>>> import numpy as np
>>> import numpy.linalg as la
>>> np.set_printoptions(precision=1, suppress=True, linewidth=120)
>>> def rnd(a):
...     return np.round(a, 1) + 0
... 
>>> data = np.array([[-2.4, 1.4, -1.5, 0.1],
...     [-0.8, 1.4, -1.1, -1.7],
...     [-1.0, -0.1, 0.2, 0.8],
...     [0.7, -1.7, 1.3, 1.8],
...     [0.7, -0.8, -0.6, 0.6]])
>>> proj = data @ la.solve(data.T @ data, data.T)
>>> rnd(np.trace(proj))
np.float64(4.0)
>>> rnd(np.diag(proj))
array([0.9, 0.9, 0.6, 0.6, 1. ])
>>> rnd(la.eigvalsh(proj))
array([0., 1., 1., 1., 1.])
>>> print(rnd(proj @ data[:, 0]))
[-2.4 -0.8 -1.   0.7  0.7]
>>> rnd(la.norm(data[4], 1)), rnd(la.norm(data[4], np.inf))
(np.float64(2.7), np.float64(0.8))
>>> rnd(la.norm(data, 2))
np.float64(4.6)
>>> arr = np.load("m.npy")
>>> arr
array([[ 4.,  9.,  9.,  7.],
       [ 8., -6.,  6., -5.],
       [ 0.,  0.,  0., -2.],
       [ 0.,  0., -2.,  1.]])
>>> rnd(la.norm(arr, "nuc"))
np.float64(30.9)
>>> arr[2] @ arr[3]
np.float64(-2.0)
>>> print(rnd(la.norm(arr[2] - arr[3])))
3.6
>>> rnd(la.norm(arr, 1)), rnd(la.norm(arr, np.inf))
(np.float64(17.0), np.float64(29.0))
>>> ev, evecs = la.eig(arr)
>>> rnd(np.sort(la.eigvals(la.inv(arr))))
array([-0.6, -0.1,  0.1,  0.4])
>>> rnd(arr @ evecs[:, 0] - ev[0] * evecs[:, 0])
array([0., 0., 0., 0.])
>>> rng = np.random.default_rng(627950)
>>> lab = rng.permutation(4)
>>> print(lab)
[0 3 1 2]
>>> Y = arr[lab][:, lab]
>>> print(np.trace(Y))
-1.0
>>> rnd(np.sort(np.abs(la.eigvals(Y))))
array([ 1.6,  2.6,  8.8, 10.8])
>>> np.allclose(Y, arr)
False
>>> np.kron(np.eye(2, dtype=int), arr)
array([[ 4.,  9.,  9.,  7.,  0.,  0.,  0.,  0.],
       [ 8., -6.,  6., -5.,  0., -0.,  0., -0.],
       [ 0.,  0.,  0., -2.,  0.,  0.,  0., -0.],
       [ 0.,  0., -2.,  1.,  0.,  0., -0.,  0.],
       [ 0.,  0.,  0.,  0.,  4.,  9.,  9.,  7.],
       [ 0., -0.,  0., -0.,  8., -6.,  6., -5.],
       [ 0.,  0.,  0., -0.,  0.,  0.,  0., -2.],
       [ 0.,  0., -0.,  0.,  0.,  0., -2.,  1.]])
>>> np.einsum("ij,ji->", arr, arr)
np.float64(205.0)
>>> np.einsum("ii->", arr)
np.float64(-1.0)
>>> rnd(np.poly(arr))
array([   1.,    1., -102.,   88.,  384.])
>>> mat = np.load("layer7.npy")
>>> print(mat)
[[ 0.4 -2.7  9. ]
 [ 2.1 -0.2  3.2]
 [-0.1  0.5 -0.3]]
>>> G = mat.T @ mat
>>> print(rnd(np.diag(G)))
[ 4.6  7.6 91.3]
>>> rnd(G)
array([[  4.6,  -1.6,  10.4],
       [ -1.6,   7.6, -25.1],
       [ 10.4, -25.1,  91.3]])
>>> print(rnd(np.trace(G)), rnd((mat ** 2).sum()))
103.5 103.5
>>> rnd(la.eigvalsh(G)[::-1])
array([99.4,  3.9,  0.2])
>>> print(np.allclose(G, G.T))
True
>>> la.matrix_rank(G)
np.int64(3)
>>> print((mat @ mat.T).shape)
(3, 3)
>>> proj = np.triu(np.array([[1, 4, -4], [5, 2, 1], [-2, 0, 2]]), 1) + np.eye(3)
>>> Y = proj @ G @ la.inv(proj)
>>> rnd(proj @ G - G @ proj)
array([[ -47.6,  112.4, -445.8],
       [  10.4,  -18.9,   77.6],
       [   0. ,  -41.4,   66.5]])
>>> rnd(np.trace(Y)), rnd(np.trace(G))
(np.float64(103.5), np.float64(103.5))
>>> W0 = np.load("a.npy")
>>> W0
array([[-2., -3.,  3.,  7.],
       [ 1.,  2.,  0.,  1.],
       [ 1.,  0., -3., -4.],
       [ 0.,  0.,  0., -2.]])
>>> Y = W0[0, 0] * W0[1:] - np.outer(W0[1:, 0], W0[0])
>>> Y
array([[ 0., -1., -3., -9.],
       [ 0.,  3.,  3.,  1.],
       [ 0.,  0., -0.,  4.]])
>>> la.matrix_rank(Y), la.matrix_rank(W0)
(np.int64(3), np.int64(4))
>>> W0[:, 0] / W0[0, 0]
array([ 1. , -0.5, -0.5, -0. ])
>>> M = np.loadtxt("block5.csv", delimiter=",")
>>> M
array([[-3.5, -0.7,  0.4,  0.6,  0.9],
       [-0.5, -0.6, -0.6, -1.1,  0.7],
       [-4.5,  0. , -0.4,  0.6,  0.9]])
>>> Y = np.array([[3, 2, 3], [1, 1, 2], [0, 3, 1], [2, 0, 0], [1, 1, 0]])
>>> rnd(np.einsum("ik,kj->ij", M, Y))
array([[ -9.1,  -5.6, -11.5],
       [ -3.6,  -2.7,  -3.3],
       [-11.4,  -9.3, -13.9]])
>>> M @ M
Traceback (most recent call last):
  File "<python-input-56>", line 1, in <module>
    M @ M
    ~~^~~
ValueError: matmul: Input operand 1 has a mismatch in its core dimension 0, with gufunc signature (n?,k),(k,m?)->(n?,m?) (size 3 is different from 5)
>>> G = M.T @ M
>>> rnd(np.trace(G)), rnd((M ** 2).sum())
(np.float64(38.3), np.float64(38.3))
>>> rnd(G)
array([[32.8,  2.7,  0.7, -4.2, -7.6],
       [ 2.7,  0.8,  0.1,  0.2, -1. ],
       [ 0.7,  0.1,  0.7,  0.7, -0.4],
       [-4.2,  0.2,  0.7,  1.9,  0.3],
       [-7.6, -1. , -0.4,  0.3,  2.1]])
>>> Y = np.array([[-2, 1, 0], [-3, -2, 2]])
>>> C = np.kron(Y, M)
>>> la.matrix_rank(C)
np.int64(6)
>>> C.shape
(6, 15)
>>> rnd(C)
array([[ 7. ,  1.4, -0.8, -1.2, -1.8, -3.5, -0.7,  0.4,  0.6,  0.9,  0. ,  0. ,  0. ,  0. ,  0. ],
       [ 1. ,  1.2,  1.2,  2.2, -1.4, -0.5, -0.6, -0.6, -1.1,  0.7,  0. ,  0. ,  0. ,  0. ,  0. ],
       [ 9. ,  0. ,  0.8, -1.2, -1.8, -4.5,  0. , -0.4,  0.6,  0.9,  0. ,  0. ,  0. ,  0. ,  0. ],
       [10.5,  2.1, -1.2, -1.8, -2.7,  7. ,  1.4, -0.8, -1.2, -1.8, -7. , -1.4,  0.8,  1.2,  1.8],
       [ 1.5,  1.8,  1.8,  3.3, -2.1,  1. ,  1.2,  1.2,  2.2, -1.4, -1. , -1.2, -1.2, -2.2,  1.4],
       [13.5,  0. ,  1.2, -1.8, -2.7,  9. ,  0. ,  0.8, -1.2, -1.8, -9. ,  0. , -0.8,  1.2,  1.8]])
>>> rnd(la.norm(C, 2)), rnd(la.norm(Y, 2) * la.norm(M, 2))
(np.float64(25.4), np.float64(25.4))
